% ipython --no-banner

In [1]: import numpy as np

In [2]: np.set_printoptions(precision=2, suppress=True, linewidth=100)

In [3]: tidy = lambda a: np.round(a, 2) + 0

In [4]: J = np.load("test13.npy")

In [5]: J
Out[5]: 
array([[ 1.3 ,  0.2 ,  0.29],
       [ 0.2 ,  1.  ,  1.7 ],
       [ 0.7 , -0.5 , -1.03],
       [-1.4 , -0.7 , -1.47],
       [ 1.9 ,  1.2 ,  2.4 ],
       [-1.  , -1.1 , -2.27],
       [-0.3 ,  0.6 ,  0.8 ],
       [ 1.8 ,  0.1 ,  0.11],
       [ 0.1 , -0.2 , -0.14],
       [-1.5 , -1.1 , -2.43],
       [ 0.9 , -0.6 , -1.03],
       [ 0.7 , -0.3 , -0.41],
       [-0.1 , -0.4 , -1.28],
       [ 1.4 ,  0.3 ,  0.84],
       [-0.5 ,  0.7 ,  1.5 ],
       [ 1.1 ,  0.8 ,  1.71],
       [-0.7 ,  1.2 ,  2.42],
       [-0.4 ,  1.7 ,  3.59],
       [-0.1 ,  0.8 ,  0.99],
       [-1.4 , -0.2 , -0.2 ]])

In [6]: G = J.T @ J

In [7]: tidy(G)
Out[7]: 
array([[21.73,  5.02, 10.74],
       [ 5.02, 12.89, 25.63],
       [10.74, 25.63, 52.2 ]])

In [8]: (J @ J.T).shape
Out[8]: (20, 20)

In [9]: tidy(np.trace(G)), tidy((J ** 2).sum())
Out[9]: (np.float64(86.82), np.float64(86.82))

In [10]: tidy(np.linalg.svd(J, compute_uv=False) ** 2)
Out[10]: array([67.89, 18.69,  0.24])

In [11]: tidy(np.diag(G))
Out[11]: array([21.73, 12.89, 52.2 ])

In [12]: np.linalg.matrix_rank(G)
Out[12]: np.int64(3)

In [13]: rng = np.random.default_rng(670202)

In [14]: lab = rng.permutation(3)

In [15]: other = G[:, lab] * rng.choice([-1, 1], 3)

In [16]: print(tidy(other))
[[-21.73   5.02 -10.74]
 [ -5.02  12.89 -25.63]
 [-10.74  25.63 -52.2 ]]

In [17]: U, _, Vt = np.linalg.svd(G.T @ other)

In [18]: lab
Out[18]: array([0, 1, 2])

In [19]: tidy(U @ Vt)
Out[19]: 
array([[-1.,  0.,  0.],
       [ 0.,  1.,  0.],
       [ 0.,  0., -1.]])

In [20]: vals, vecs = np.linalg.eig(other)

In [21]: tidy(np.prod(vals))
Out[21]: np.float64(304.36)

In [22]: tidy(vals)
Out[22]: array([-43.8 , -17.63,   0.39])

In [23]: K = np.array([[3.01, 4.98, 5.04],
    ...:     [3.03, 4.99, 4.94],
    ...:     [2.94, 5.01, 5.02],
    ...:     [2.99, 4.97, 5.07],
    ...:     [2.96, 5.01, 5.06],
    ...:     [-1.12, -4.0, 0.02],
    ...:     [-0.98, -3.97, 0.05],
    ...:     [-1.0, -3.91, -0.15],
    ...:     [-1.0, -3.98, 0.05],
    ...:     [-0.97, -4.07, -0.03],
    ...:     [-0.99, 5.06, 3.01],
    ...:     [-0.92, 5.06, 3.04],
    ...:     [-0.93, 4.96, 3.0],
    ...:     [-0.94, 5.02, 3.01],
    ...:     [-0.97, 4.91, 2.96]])

In [24]: Xs = K - K.mean(axis=0)

In [25]: vecs = np.linalg.svd(Xs)[2][:1]

In [26]: other = Xs - Xs @ vecs.T @ vecs

In [27]: np.linalg.norm(other, axis=1).round(6).argmax()
Out[27]: np.int64(10)

In [28]: tidy((Xs @ vecs.T).std(axis=0))
Out[28]: array([4.79])

In [29]: print(tidy(np.diag(vecs.T @ vecs)))
[0.06 0.76 0.17]

In [30]: Xs = K - K.mean(axis=1)
---------------------------------------------------------------------------
ValueError                                Traceback (most recent call last)
Cell In[30], line 1
----> 1 Xs = K - K.mean(axis=1)

ValueError: operands could not be broadcast together with shapes (15,3) (15,) 

In [31]: Xs = K - K.mean(axis=0)

In [32]: U, sig, Vt = np.linalg.svd(Xs, full_matrices=False)

In [33]: np.searchsorted(np.cumsum(sig ** 2) / (sig ** 2).sum(), 0.9) + 1
Out[33]: np.int64(2)

In [34]: tidy(sig ** 2 / (sig ** 2).sum())
Out[34]: array([0.89, 0.11, 0.  ])

In [35]: print(tidy(sig))
[18.55  6.46  0.21]

In [36]: np.abs(U[:, 0]).argmax()
Out[36]: np.int64(9)

In [37]: hat = K @ np.linalg.solve(K.T @ K, K.T)

In [38]: np.linalg.matrix_rank(np.eye(15) - hat)
Out[38]: np.int64(12)

In [39]: tidy(np.linalg.eigvalsh(hat))
Out[39]: array([0., 0., 0., 0., 0., 0., 0., 0., 0., 0., 0., 0., 1., 1., 1.])

In [40]: tidy(np.diag(hat))
Out[40]: array([0.2 , 0.2 , 0.2 , 0.2 , 0.2 , 0.21, 0.2 , 0.18, 0.21, 0.2 , 0.21, 0.2 , 0.2 , 0.2 , 0.2 ])

In [41]: def softmax(z):
    ...:     e = np.exp(z - z.max(axis=-1, keepdims=True))
    ...:     return e / e.sum(axis=-1, keepdims=True)
    ...: 

In [42]: tidy(softmax(K).sum(axis=1))
Out[42]: array([1., 1., 1., 1., 1., 1., 1., 1., 1., 1., 1., 1., 1., 1., 1.])

In [43]: tidy(softmax(K[11]))
Out[43]: array([0.  , 0.88, 0.12])

In [44]: scores = K @ K.T / np.sqrt(3)

In [45]: tidy(softmax(scores)[11] @ K)
Out[45]: array([2.21, 5.  , 4.63])

In [46]: softmax(scores).round(6).argmax(axis=1)
Out[46]: array([4, 4, 4, 4, 4, 9, 9, 9, 9, 9, 4, 4, 4, 4, 4])

In [47]: F = np.array([[-0.2, 0.9, -0.2],
    ...:     [1.3, 2.1, -0.1],
    ...:     [0.2, 0.8, -0.4],
    ...:     [0.3, 0.2, -0.6],
    ...:     [0.0, -0.5, 1.3],
    ...:     [-0.5, 0.8, 0.1],
    ...:     [0.1, 0.6, 0.9],
    ...:     [2.4, -1.9, -0.7],
    ...:     [0.0, 0.8, -1.7],
    ...:     [-0.4, 0.4, -0.1],
    ...:     [0.1, 0.3, 1.5],
    ...:     [0.4, -0.9, -0.5],
    ...:     [1.0, 0.2, 1.8],
    ...:     [-0.4, 0.7, 1.9],
    ...:     [1.2, 1.3, -1.3],
    ...:     [0.6, 1.3, 1.2],
    ...:     [0.6, 0.7, 0.0],
    ...:     [-1.5, -0.3, 1.6],
    ...:     [0.7, -0.1, -1.6]])

In [48]: F[:, 0] = 2 * F[:, 2] + 0.3 * rng.normal(size=19)

In [49]: tidy(F)
Out[49]: 
array([[-0.36,  0.9 , -0.2 ],
       [-0.28,  2.1 , -0.1 ],
       [-1.01,  0.8 , -0.4 ],
       [-1.03,  0.2 , -0.6 ],
       [ 2.19, -0.5 ,  1.3 ],
       [ 0.22,  0.8 ,  0.1 ],
       [ 1.88,  0.6 ,  0.9 ],
       [-1.59, -1.9 , -0.7 ],
       [-2.86,  0.8 , -1.7 ],
       [-0.25,  0.4 , -0.1 ],
       [ 3.09,  0.3 ,  1.5 ],
       [-0.62, -0.9 , -0.5 ],
       [ 3.69,  0.2 ,  1.8 ],
       [ 3.64,  0.7 ,  1.9 ],
       [-2.14,  1.3 , -1.3 ],
       [ 2.66,  1.3 ,  1.2 ],
       [ 0.25,  0.7 ,  0.  ],
       [ 3.02, -0.3 ,  1.6 ],
       [-2.93, -0.1 , -1.6 ]])

In [50]: hat = F @ np.linalg.solve(F.T @ F, F.T)

In [51]: tidy(hat @ F[:, 0])
Out[51]: 
array([-0.36, -0.28, -1.01, -1.03,  2.19,  0.22,  1.88, -1.59, -2.86, -0.25,  3.09, -0.62,  3.69,
        3.64, -2.14,  2.66,  0.25,  3.02, -2.93])

In [52]: print(tidy(np.linalg.eigvalsh(hat)))
[0. 0. 0. 0. 0. 0. 0. 0. 0. 0. 0. 0. 0. 0. 0. 0. 1. 1. 1.]

In [53]: other = F + rng.integers(-2, 3, (19, 2)) @ rng.integers(-2, 3, (2, 3))

In [54]: tidy(other)
Out[54]: 
array([[-2.36,  1.9 ,  0.8 ],
       [ 1.72,  0.1 , -2.1 ],
       [-3.01, -1.2 , -2.4 ],
       [-5.03, -1.8 , -2.6 ],
       [ 4.19,  1.5 ,  3.3 ],
       [ 4.22, -1.2 , -1.9 ],
       [ 1.88,  0.6 ,  0.9 ],
       [-5.59, -3.9 , -2.7 ],
       [-6.86,  0.8 , -1.7 ],
       [ 1.75,  2.4 ,  1.9 ],
       [ 3.09,  1.3 ,  2.5 ],
       [ 1.38, -0.9 , -0.5 ],
       [ 3.69,  2.2 ,  3.8 ],
       [ 5.64,  0.7 ,  1.9 ],
       [ 1.86,  1.3 , -1.3 ],
       [ 2.66,  2.3 ,  2.2 ],
       [ 4.25, -0.3 , -1.  ],
       [ 3.02, -2.3 , -0.4 ],
       [-2.93, -0.1 , -1.6 ]])

In [55]: np.linalg.matrix_rank(other - F, tol=1e-8)
Out[55]: np.int64(2)

In [56]: lab = F[:, 0] > np.median(F[:, 0])

In [57]: u = F[lab].mean(axis=0) - F[~lab].mean(axis=0)

In [58]: tidy((((F - F.mean(axis=0)) @ u > 0) == lab).mean())
Out[58]: np.float64(0.89)

In [59]: Xs = F - F.mean(axis=0)

In [60]: U, sig, Vt = np.linalg.svd(Xs, full_matrices=False)

In [61]: tidy(Xs.mean(axis=0))
Out[61]: array([0., 0., 0.])

In [62]: tidy(np.abs(Vt[-1]))
Out[62]: array([0.47, 0.03, 0.88])

In [63]: print(tidy(sig ** 2 / (sig ** 2).sum()))
[0.88 0.12 0.  ]

In [64]: np.linalg.matrix_rank(F)
Out[64]: np.int64(3)

In [65]: tidy(F.sum(axis=0))
Out[65]: array([7.55, 7.4 , 3.1 ])

In [66]: print(np.count_nonzero(F))
56

In [67]: F[19]
---------------------------------------------------------------------------
IndexError                                Traceback (most recent call last)
Cell In[67], line 1
----> 1 F[19]

IndexError: index 19 is out of bounds for axis 0 with size 19

In [68]: print(tidy(np.linalg.norm(F)))
11.34

In [69]: tidy(np.abs(F).max())
Out[69]: np.float64(3.69)

In [70]: tidy(F.mean(axis=0))
Out[70]: array([0.4 , 0.39, 0.16])

In [71]: feats = np.load("a.npy")

In [72]: feats
Out[72]: 
array([[-2,  0,  0,  0],
       [-2,  1,  0,  0],
       [ 0, -2,  3,  0],
       [-2, -3,  3, -1]])

In [73]: other = np.array([[2, 1], [-2, 1]])

In [74]: cent = np.kron(other, feats)

In [75]: cent.shape
Out[75]: (8, 8)

In [76]: print(cent)
[[-4  0  0  0 -2  0  0  0]
 [-4  2  0  0 -2  1  0  0]
 [ 0 -4  6  0  0 -2  3  0]
 [-4 -6  6 -2 -2 -3  3 -1]
 [ 4  0  0  0 -2  0  0  0]
 [ 4 -2  0  0 -2  1  0  0]
 [ 0  4 -6  0  0 -2  3  0]
 [ 4  6 -6  2 -2 -3  3 -1]]

In [77]: tidy(np.sort(np.abs(np.linalg.eigvals(cent))))
Out[77]: array([2., 2., 2., 2., 4., 4., 6., 6.])

In [78]: (cent - cent.T) / 2
Out[78]: 
array([[ 0. ,  2. ,  0. ,  2. , -3. , -2. ,  0. , -2. ],
       [-2. ,  0. ,  2. ,  3. , -1. ,  1.5, -2. , -3. ],
       [ 0. , -2. ,  0. , -3. ,  0. , -1. ,  4.5,  3. ],
       [-2. , -3. ,  3. ,  0. , -1. , -1.5,  1.5, -1.5],
       [ 3. ,  1. ,  0. ,  1. ,  0. ,  1. ,  0. ,  1. ],
       [ 2. , -1.5,  1. ,  1.5, -1. ,  0. ,  1. ,  1.5],
       [ 0. ,  2. , -4.5, -1.5,  0. , -1. ,  0. , -1.5],
       [ 2. ,  3. , -3. ,  1.5, -1. , -1.5,  1.5,  0. ]])

In [79]: (cent + cent.T) / 2
Out[79]: 
array([[-4. , -2. ,  0. , -2. ,  1. ,  2. ,  0. ,  2. ],
       [-2. ,  2. , -2. , -3. , -1. , -0.5,  2. ,  3. ],
       [ 0. , -2. ,  6. ,  3. ,  0. , -1. , -1.5, -3. ],
       [-2. , -3. ,  3. , -2. , -1. , -1.5,  1.5,  0.5],
       [ 1. , -1. ,  0. , -1. , -2. , -1. ,  0. , -1. ],
       [ 2. , -0.5, -1. , -1.5, -1. ,  1. , -1. , -1.5],
       [ 0. ,  2. , -1.5,  1.5,  0. , -1. ,  3. ,  1.5],
       [ 2. ,  3. , -3. ,  0.5, -1. , -1.5,  1.5, -1. ]])

In [80]: np.allclose(cent @ cent.T, cent.T @ cent)
Out[80]: False

In [81]: np.allclose(cent, cent.T)
Out[81]: False

In [82]: print(tidy(np.abs(np.linalg.eigvals(cent)).max()))
6.0

In [83]: vals, vecs = np.linalg.eig(feats)

In [84]: tidy(np.sort(np.linalg.eigvals(np.linalg.inv(feats))))
Out[84]: array([-1.  , -0.5 ,  0.33,  1.  ])

In [85]: m1 = np.array([[1, 1, 1, 1, -1, -1, -1, -1],
    ...:     [1, 1, 1, 1, 1, 1, 1, 1],
    ...:     [1, -1, 1, -1, -1, 1, -1, 1]])

In [86]: x0 = np.array([2, 0, 2, 2, -4, 3, 5, 0])

In [87]: a = np.maximum(m1 @ x0, 0)

In [88]: tidy(np.tanh(m1 @ x0))
Out[88]: array([0.96, 1.  , 1.  ])

In [89]: print(m1.T @ a)
[16  8 16  8  4 12  4 12]

In [90]: np.flatnonzero(a > 1e-9)
Out[90]: array([0, 1, 2])

In [91]: data = np.loadtxt("dump.csv", delimiter=",")

In [92]: tidy(data)
Out[92]: 
array([[0.29, 0.43, 0.29],
       [0.33, 0.5 , 0.17],
       [0.  , 0.5 , 0.5 ]])

In [93]: np.linalg.determinant(data)
---------------------------------------------------------------------------
AttributeError                            Traceback (most recent call last)
Cell In[93], line 1
----> 1 np.linalg.determinant(data)

AttributeError: module 'numpy.linalg' has no attribute 'determinant'

In [94]: tidy(np.linalg.det(data))
Out[94]: np.float64(0.02)

In [95]: np.allclose(data, data.T)
Out[95]: False

In [96]: assert data == data.T
---------------------------------------------------------------------------
ValueError                                Traceback (most recent call last)
Cell In[96], line 1
----> 1 assert data == data.T

ValueError: The truth value of an array with more than one element is ambiguous. Use a.any() or a.all()

In [97]: other = np.linalg.inv(data)

In [98]: other
Out[98]: 
array([[ 7., -3., -3.],
       [-7.,  6.,  2.],
       [ 7., -6.,  0.]])

In [99]: tidy(np.linalg.slogdet(data)[0])
Out[99]: np.float64(1.0)

In [100]: tidy(np.linalg.cond(data))
Out[100]: np.float64(16.06)

In [101]: tidy(data @ other)
Out[101]: 
array([[1., 0., 0.],
       [0., 1., 0.],
       [0., 0., 1.]])

In [102]: tidy(np.linalg.inv(other))
Out[102]: 
array([[0.29, 0.43, 0.29],
       [0.33, 0.5 , 0.17],
       [0.  , 0.5 , 0.5 ]])

In [103]: x0 = np.array([-3, -5, -6])

In [104]: target = data @ x0

In [105]: beta, lr = np.zeros(3), 1 / np.linalg.norm(data, 2) ** 2

In [106]: for i in range(250):
     ...:     beta -= lr * data.T @ (data @ beta - target)
     ...:     if i % 50 == 0: print(i, round(np.linalg.norm(data @ beta - target), 2))
     ...: 
0 0.29
50 0.11
100 0.09
150 0.07
200 0.06

In [107]: tidy(np.linalg.cond(data))
Out[107]: np.float64(16.06)

In [108]: other = np.array([[-2]])

In [109]: cent = np.array([[3, 0], [2, 3]])

In [110]: mat = np.block([[other, np.array([[3, 2]])], [np.zeros((2, 1)), cent]])

In [111]: print(mat)
[[-2.  3.  2.]
 [ 0.  3.  0.]
 [ 0.  2.  3.]]

In [112]: hat = np.triu(np.array([[3, 1, 3], [2, 3, 0], [3, 1, 3]]), 1) + np.eye(3)

In [113]: other = hat @ mat @ np.linalg.inv(hat)

In [114]: print(np.trace(other), np.trace(mat))
4.0 4.0

In [115]: print(np.poly(other))
[ 1. -4. -3. 18.]

In [116]: u = np.array([7, 1, 4])

In [117]: np.array([np.convolve(row, u, "same") for row in mat])
Out[117]: 
array([[19.,  9., 14.],
       [21.,  3., 12.],
       [14., 23., 11.]])

In [118]: other = np.array([[3], [1]])

In [119]: E = np.block([[np.zeros((2, 2)), other], [other.T, np.zeros((1, 1))]])

In [120]: E
Out[120]: 
array([[0., 0., 3.],
       [0., 0., 1.],
       [3., 1., 0.]])

In [121]: vals, vecs = np.linalg.eigh(E)

In [122]: print(np.unique(vals.round(6) + 0, return_counts=True)[1])
[1 1 1]

In [123]: tidy(vecs @ np.diag(vals) @ vecs.T)
Out[123]: 
array([[0., 0., 3.],
       [0., 0., 1.],
       [3., 1., 0.]])

In [124]: print(tidy(np.abs(vecs[:, -1])))
[0.67 0.22 0.71]

In [125]: tidy(vecs.T @ vecs)
Out[125]: 
array([[1., 0., 0.],
       [0., 1., 0.],
       [0., 0., 1.]])

In [126]: other = E / np.sqrt((E ** 2).mean(axis=1, keepdims=True))

In [127]: tidy(other[2])
Out[127]: array([1.64, 0.55, 0.  ])

In [128]: np.linalg.matrix_rank(E - E.mean(axis=1, keepdims=True))
Out[128]: np.int64(2)

In [129]: print(tidy(E - E.mean(axis=1, keepdims=True)))
[[-1.   -1.    2.  ]
 [-0.33 -0.33  0.67]
 [ 1.67 -0.33 -1.33]]

In [130]: u = np.array([1, -2, 1])

In [131]: np.polyval(u, E[2])
Out[131]: array([4., 0., 1.])

In [132]: print(np.correlate(E[2], E[0], "full"))
[9. 3. 0. 0. 0.]

In [133]: np.array([np.convolve(row, u, "same") for row in E])
Out[133]: 
array([[ 0.,  3., -6.],
       [ 0.,  1., -2.],
       [-5.,  1.,  1.]])
